% ipython --no-banner

In [1]: import numpy as np

In [2]: import numpy.linalg as la

In [3]: np.set_printoptions(precision=3, suppress=True, linewidth=100)

In [4]: def rnd(a):
   ...:     return np.round(a, 3) + 0
   ...: 

In [5]: arr = np.loadtxt("run17.csv", delimiter=",")

In [6]: print(rnd(arr))
[[0.343 0.343 0.049 0.147 0.147 0.049 0.245]
 [0.343 0.343 0.049 0.147 0.147 0.049 0.245]
 [0.049 0.049 0.007 0.021 0.021 0.007 0.035]
 [0.147 0.147 0.021 0.063 0.063 0.021 0.105]
 [0.147 0.147 0.021 0.063 0.063 0.021 0.105]
 [0.049 0.049 0.007 0.021 0.021 0.007 0.035]
 [0.245 0.245 0.035 0.105 0.105 0.035 0.175]]

In [7]: vec = np.array([3, 3, 2, 2, 3, 0, 3])

In [8]: print(rnd(arr @ vec))
[3.622 3.622 0.517 1.552 1.552 0.517 2.587]

In [9]: print(rnd(arr @ (2 * vec)))
[7.245 7.245 1.035 3.105 3.105 1.035 5.175]

In [10]: print(rnd(arr @ np.eye(7)[0]))
[0.343 0.343 0.049 0.147 0.147 0.049 0.245]

In [11]: ev, evecs = la.eigh(arr)

In [12]: vec = np.array([0, 4, -5, -1, -1, 2, -5])

In [13]: print(rnd(vec @ arr @ vec))
0.252

In [14]: print(rnd(la.eigvalsh(arr[1:, 1:])))
[0.    0.    0.    0.    0.    0.657]

In [15]: print(rnd(evecs * np.maximum(ev, 0) @ evecs.T))
[[0.343 0.343 0.049 0.147 0.147 0.049 0.245]
 [0.343 0.343 0.049 0.147 0.147 0.049 0.245]
 [0.049 0.049 0.007 0.021 0.021 0.007 0.035]
 [0.147 0.147 0.021 0.063 0.063 0.021 0.105]
 [0.147 0.147 0.021 0.063 0.063 0.021 0.105]
 [0.049 0.049 0.007 0.021 0.021 0.007 0.035]
 [0.245 0.245 0.035 0.105 0.105 0.035 0.175]]

In [16]: print(rnd(vec @ arr @ vec / (vec @ vec)), rnd(ev[0]), ev[-1])
0.003 0.0 1.0

In [17]: print(rnd(np.abs(arr).sum(axis=1).max()), np.abs(ev).max())
1.322 1.0

In [18]: print((np.sign(evecs[:, -1].round(6)) == np.sign(evecs[0, -1].round(6))).astype(int))
[1 1 1 1 1 1 1]
